% ipython --no-banner

In [1]: import numpy as np

In [2]: np.set_printoptions(suppress=True, linewidth=120)

In [3]: J = np.load("sample7.npy")

In [4]: J
Out[4]: 
array([[ 4,  5,  6,  7],
       [ 8,  9, 10, 11],
       [12, 13, 14, 15]])

In [5]: rk = np.linalg.matrix_rank(J)

In [6]: rk
Out[6]: np.int64(2)

In [7]: N = np.linalg.svd(J)[2][rk:].T

In [8]: N.shape
Out[8]: (4, 2)

In [9]: np.linalg.matrix_rank(J.T @ J), np.linalg.matrix_rank(J @ J.T)
Out[9]: (np.int64(2), np.int64(2))

In [10]: [int(np.linalg.matrix_rank(J[:, :j + 1])) for j in range(4)]
Out[10]: [1, 2, 2, 2]

In [11]: np.round(N @ N.T, 3)
Out[11]: 
array([[ 0.3, -0.4, -0.1,  0.2],
       [-0.4,  0.7, -0.2, -0.1],
       [-0.1, -0.2,  0.7, -0.4],
       [ 0.2, -0.1, -0.4,  0.3]])

In [12]: np.round(J @ N, 3) + 0
Out[12]: 
array([[0., 0.],
       [0., 0.],
       [0., 0.]])

In [13]: [int(np.linalg.matrix_rank(J[:i])) for i in range(1, len(J) + 1)]
Out[13]: [1, 2, 2]

In [14]: M = np.load("test3.npy")

In [15]: print(M)
[[0 0 0 0]
 [0 1 0 0]
 [0 0 0 0]
 [0 0 0 0]]

In [16]: np.round(M @ np.linalg.pinv(M) @ M, 3)
Out[16]: 
array([[0., 0., 0., 0.],
       [0., 1., 0., 0.],
       [0., 0., 0., 0.],
       [0., 0., 0., 0.]])

In [17]: np.abs(np.diag(np.linalg.qr(M)[1])) > 1e-9
Out[17]: array([False,  True, False, False])

In [18]: round(np.linalg.det(M.T), 3)
Out[18]: np.float64(0.0)

In [19]: np.einsum("ii->", M)
Out[19]: np.int64(1)

In [20]: np.kron(np.eye(2, dtype=int), M)
Out[20]: 
array([[0, 0, 0, 0, 0, 0, 0, 0],
       [0, 1, 0, 0, 0, 0, 0, 0],
       [0, 0, 0, 0, 0, 0, 0, 0],
       [0, 0, 0, 0, 0, 0, 0, 0],
       [0, 0, 0, 0, 0, 0, 0, 0],
       [0, 0, 0, 0, 0, 1, 0, 0],
       [0, 0, 0, 0, 0, 0, 0, 0],
       [0, 0, 0, 0, 0, 0, 0, 0]])

In [21]: print(np.round(np.linalg.eigvals(M), 3))
[0. 1. 0. 0.]

In [22]: np.linalg.cond(J) > 100
Out[22]: np.True_

In [23]: np.argsort(-np.linalg.norm(J, axis=0).round(6), kind="stable")[:3]
Out[23]: array([3, 2, 1])

In [24]: [round(float(x), 3) for x in np.linalg.svd(J, compute_uv=False)[:3]]
Out[24]: [34.992, 1.252, 0.0]

In [25]: Uu, sv, Vh = np.linalg.svd(M)

In [26]: vecs = Vh[:(sv > 1e-8).sum()]

In [27]: rng = np.random.default_rng(80153)

In [28]: x0 = M[1] + 4 * M[3] + rng.integers(2) * np.eye(4)[3]

In [29]: x0
Out[29]: array([0., 1., 0., 0.])

In [30]: print(np.allclose(vecs.T @ vecs @ x0, x0))
True

In [31]: np.diag(vecs.T @ vecs)
Out[31]: array([0., 1., 0., 0.])

In [32]: O, _ = np.linalg.qr(np.array([[0.2, -0.6], [-0.4, 1.0]]))

In [33]: ev = np.array([-5, 6])

In [34]: feats = O @ np.diag(ev) @ O.T

In [35]: feats.round(3)
Out[35]: 
array([[ 3.8,  4.4],
       [ 4.4, -2.8]])

In [36]: # symmetric

In [37]: M @ M
Out[37]: 
array([[0, 0, 0, 0],
       [0, 1, 0, 0],
       [0, 0, 0, 0],
       [0, 0, 0, 0]])

In [38]: round(float(np.einsum("ij,ji->", feats, feats)), 3)
Out[38]: 61.0

In [39]: print(np.round(np.einsum("ii->", feats), 3))
1.0

In [40]: round(float(np.linalg.eigvals(feats).sum().real), 3)
Out[40]: 1.0

In [41]: round(np.linalg.det(feats[::-1]), 3)
Out[41]: np.float64(30.0)

In [42]: A = np.array([[1, 2, -1], [2, 2, -1], [-1, 0, -3], [-3, 2, 3]])

In [43]: A[-1] = A[0] + -1 * A[1]

In [44]: A
Out[44]: 
array([[ 1,  2, -1],
       [ 2,  2, -1],
       [-1,  0, -3],
       [-1,  0,  0]])

In [45]: O = A.astype(float).copy()

In [46]: for j in range(3):
    ...:     O[:, j] -= O[:, :j] @ (O[:, :j].T @ O[:, j])
    ...:     O[:, j] /= np.linalg.norm(O[:, j])
    ...: 

In [47]: np.round(O.T @ A, 3) + 0
Out[47]: 
array([[ 2.646,  2.268,  0.   ],
       [ 0.   ,  1.69 , -2.366],
       [ 0.   ,  0.   ,  2.324]])

In [48]: x0 = np.array([0, 0, -2])

In [49]: target = A @ x0

In [50]: target
Out[50]: array([2, 2, 6, 0])

In [51]: np.round(np.linalg.pinv(A) @ A, 3) + 0
Out[51]: 
array([[1., 0., 0.],
       [0., 1., 0.],
       [0., 0., 1.]])

In [52]: target = target + 0.3 * rng.normal(size=4)

In [53]: target.round(3)
Out[53]: array([ 2.537,  2.487,  6.125, -0.011])

In [54]: b, *_ = np.linalg.lstsq(A, target)

In [55]: print(np.round(A.T @ (target - A @ b), 3) + 0)
[0. 0. 0.]

In [56]: np.round(np.linalg.norm(target - A @ b), 3)
Out[56]: np.float64(0.035)

In [57]: b.round()
Out[57]: array([-0.,  0., -2.])

In [58]: print([round(float(np.linalg.norm(np.linalg.solve(A.T @ A + lam * np.eye(3), A.T @ target))), 2) for lam in (0, 1, 10, 100)])
[2.05, 1.87, 1.1, 0.22]

In [59]: X = np.load("run17.npy")

In [60]: X
Out[60]: 
array([[-12.432,  -2.695,   7.578],
       [ 11.667,   2.568,  -7.63 ],
       [  1.804,   0.369,  -1.408],
       [ 14.156,   3.03 ,  -9.081],
       [ -0.115,   0.257,  -0.016],
       [ 14.072,   3.104,  -8.837],
       [ -3.487,  -1.1  ,   2.305],
       [ 14.24 ,   2.583,  -9.076],
       [ -2.216,   0.039,   1.303],
       [-14.641,  -2.645,   9.329],
       [ 18.176,   3.101, -11.754],
       [ 14.049,   3.511,  -9.153],
       [ 17.915,   3.594, -11.636],
       [-12.077,  -2.214,   7.568],
       [  8.345,   1.455,  -5.472],
       [-10.329,  -2.161,   6.802],
       [-12.119,  -2.286,   7.883],
       [ 16.251,   3.292, -10.342],
       [-17.834,  -3.784,  11.201],
       [  1.766,   0.146,  -1.351],
       [ 12.109,   2.234,  -7.328],
       [ -5.537,  -1.428,   4.44 ],
       [-14.403,  -3.09 ,   8.86 ],
       [  6.649,   1.429,  -4.3  ],
       [ -1.727,  -0.307,   1.408],
       [ -2.073,  -0.383,   0.998],
       [ -4.537,  -0.575,   2.982]])

In [61]: cen = (X - X.mean(axis=0)) / X.std(axis=0)

In [62]: np.argwhere(np.abs(cen) > 2)
Out[62]: array([], shape=(0, 2), dtype=int64)

In [63]: np.round(cen.std(axis=0), 3)
Out[63]: array([1., 1., 1.])

In [64]: b = np.linalg.lstsq(np.delete(cen, 0, axis=1), cen[:, 0])[0]

In [65]: round(1 - np.var(cen[:, 0] - np.delete(cen, 0, axis=1) @ b), 3)
Out[65]: np.float64(0.999)

In [66]: np.abs(b).argmax()
Out[66]: np.int64(1)

In [67]: E = np.load("layer12.npy")

In [68]: E.round(3)
Out[68]: 
array([[0.5  , 0.   , 0.5  ],
       [0.333, 0.333, 0.333],
       [0.667, 0.   , 0.333]])

In [69]: r0 = np.array([0, 1, 6])

In [70]: out = E + np.outer(r0, np.eye(3)[1])

In [71]: np.linalg.matrix_rank(out - E)
Out[71]: np.int64(1)

In [72]: print(out.round(3))
[[0.5   0.    0.5  ]
 [0.333 1.333 0.333]
 [0.667 6.    0.333]]

In [73]: x0 = np.array([-2, 2, -8])

In [74]: target = out @ x0

In [75]: b, lr = np.zeros(3), 1 / np.linalg.norm(out, 2) ** 2

In [76]: for i in range(6):
    ...:     b -= lr * out.T @ (out @ b - target)
    ...:     if i % 1 == 0: print(i, round(np.linalg.norm(out @ b - target), 3))
    ...: 
0 5.576
1 5.491
2 5.408
3 5.326
4 5.245
5 5.165

In [77]: round(np.linalg.cond(out), 3)
Out[77]: np.float64(132.383)

In [78]: b.round(3)
Out[78]: array([-0.296,  1.294, -0.391])

In [79]: E @ np.ones(3)
Out[79]: array([1., 1., 1.])

In [80]: np.round(np.sort(np.abs(np.linalg.eigvals(E)))[::-1], 3)
Out[80]: array([1.   , 0.333, 0.167])

In [81]: np.round(np.linalg.matrix_power(E, 100), 3) + 0
Out[81]: 
array([[0.571, 0.   , 0.429],
       [0.571, 0.   , 0.429],
       [0.571, 0.   , 0.429]])

In [82]: E.sum(axis=1)
Out[82]: array([1., 1., 1.])

In [83]: p = np.eye(3)[2]

In [84]: for _ in range(5):
    ...:     p = p @ E
    ...:     print(p.round(3))
    ...: 
[0.667 0.    0.333]
[0.556 0.    0.444]
[0.574 0.    0.426]
[0.571 0.    0.429]
[0.572 0.    0.428]

In [85]: K = np.loadtxt("arr.csv", delimiter=",")

In [86]: K
Out[86]: 
array([[-0.957,  1.151,  0.669],
       [ 1.81 , -2.247, -0.973],
       [-0.671,  0.796,  1.767],
       [ 0.635,  0.032,  0.769],
       [-0.375, -0.096, -0.327],
       [-0.275, -0.076, -0.268],
       [ 0.069,  0.644,  0.06 ],
       [-1.026,  0.708,  0.494],
       [ 0.07 , -0.411, -0.237],
       [ 1.578, -0.389, -0.991],
       [-0.086,  0.514,  0.432],
       [-0.596,  0.273,  0.146],
       [ 0.987, -0.919, -0.271],
       [-0.038, -0.39 ,  0.161],
       [-0.202,  0.173, -0.446],
       [ 0.196, -0.123, -0.459],
       [-0.031,  0.119, -0.049],
       [ 0.946, -1.354, -2.142],
       [-0.809,  0.454,  0.736],
       [-0.304,  0.303,  0.604],
       [ 0.257, -0.285, -0.222]])

In [87]: P = K @ np.linalg.solve(K.T @ K, K.T)

In [88]: np.linalg.matrix_rank(np.eye(21) - P)
Out[88]: np.int64(18)

In [89]: print(np.allclose(P @ P, P))
True

In [90]: gram = np.cov(K, rowvar=False)

In [91]: np.round(K.std(axis=0), 3)
Out[91]: array([0.752, 0.75 , 0.781])

In [92]: print(gram.round(3))
[[ 0.594 -0.493 -0.411]
 [-0.493  0.59   0.459]
 [-0.411  0.459  0.641]]

In [93]: np.argwhere(np.triu(np.abs(np.corrcoef(K.T)) > 0.8, 1))
Out[93]: array([[0, 1]])

In [94]: np.round(np.polyfit(K[:, 2], K[:, 1], 1), 3)
Out[94]: array([ 0.716, -0.035])

In [95]: gram.shape
Out[95]: (3, 3)

In [96]: np.round(np.corrcoef(K[:, 2], K[:, 1])[0, 1], 3)
Out[96]: np.float64(0.746)

In [97]: np.round(np.corrcoef(K.T), 3)
Out[97]: 
array([[ 1.   , -0.833, -0.666],
       [-0.833,  1.   ,  0.746],
       [-0.666,  0.746,  1.   ]])

In [98]: Lm = np.linalg.cholesky(gram)

In [99]: print(Lm.round(3))
[[ 0.771  0.     0.   ]
 [-0.64   0.425  0.   ]
 [-0.533  0.278  0.529]]

In [100]: np.round(gram / np.sqrt(np.outer(np.diag(gram), np.diag(gram))), 3)
Out[100]: 
array([[ 1.   , -0.833, -0.666],
       [-0.833,  1.   ,  0.746],
       [-0.666,  0.746,  1.   ]])

In [101]: np.linalg.eigvalsh(gram).min() > 0
Out[101]: np.True_

In [102]: print(np.round(np.prod(np.diag(Lm)) ** 2, 3), round(np.linalg.det(gram), 3))
0.03 0.03

In [103]: np.round(Lm @ Lm.T, 3)
Out[103]: 
array([[ 0.594, -0.493, -0.411],
       [-0.493,  0.59 ,  0.459],
       [-0.411,  0.459,  0.641]])

In [104]: out = np.c_[K[:, :2] @ np.array([[0, 1], [3, 3]]), np.array([3, -2, -5, -3, 1, -2, -4, -5, 2, -1, 2, -4, 5, 4, 4, -2, 0, 2, -2, 1, -3])]

In [105]: out.round(3)
Out[105]: 
array([[ 3.453,  2.496,  3.   ],
       [-6.741, -4.931, -2.   ],
       [ 2.388,  1.717, -5.   ],
       [ 0.096,  0.731, -3.   ],
       [-0.288, -0.663,  1.   ],
       [-0.228, -0.503, -2.   ],
       [ 1.932,  2.001, -4.   ],
       [ 2.124,  1.098, -5.   ],
       [-1.233, -1.163,  2.   ],
       [-1.167,  0.411, -1.   ],
       [ 1.542,  1.456,  2.   ],
       [ 0.819,  0.223, -4.   ],
       [-2.757, -1.77 ,  5.   ],
       [-1.17 , -1.208,  4.   ],
       [ 0.519,  0.317,  4.   ],
       [-0.369, -0.173, -2.   ],
       [ 0.357,  0.326,  0.   ],
       [-4.062, -3.116,  2.   ],
       [ 1.362,  0.553, -2.   ],
       [ 0.909,  0.605,  1.   ],
       [-0.855, -0.598, -3.   ]])

In [106]: np.linalg.matrix_rank(out)
Out[106]: np.int64(3)

In [107]: np.round(np.linalg.norm(np.linalg.qr(K)[0].T @ out, axis=0) ** 2 / ((out ** 2).sum(axis=0) + 1e-12), 3)
Out[107]: array([1.   , 1.   , 0.098])

In [108]: print(np.round(np.linalg.norm(out - K @ np.linalg.lstsq(K, out)[0], axis=0), 3) + 0)
[ 0.     0.    13.332]

In [109]: print(np.linalg.matrix_rank(np.c_[K, out]))
4
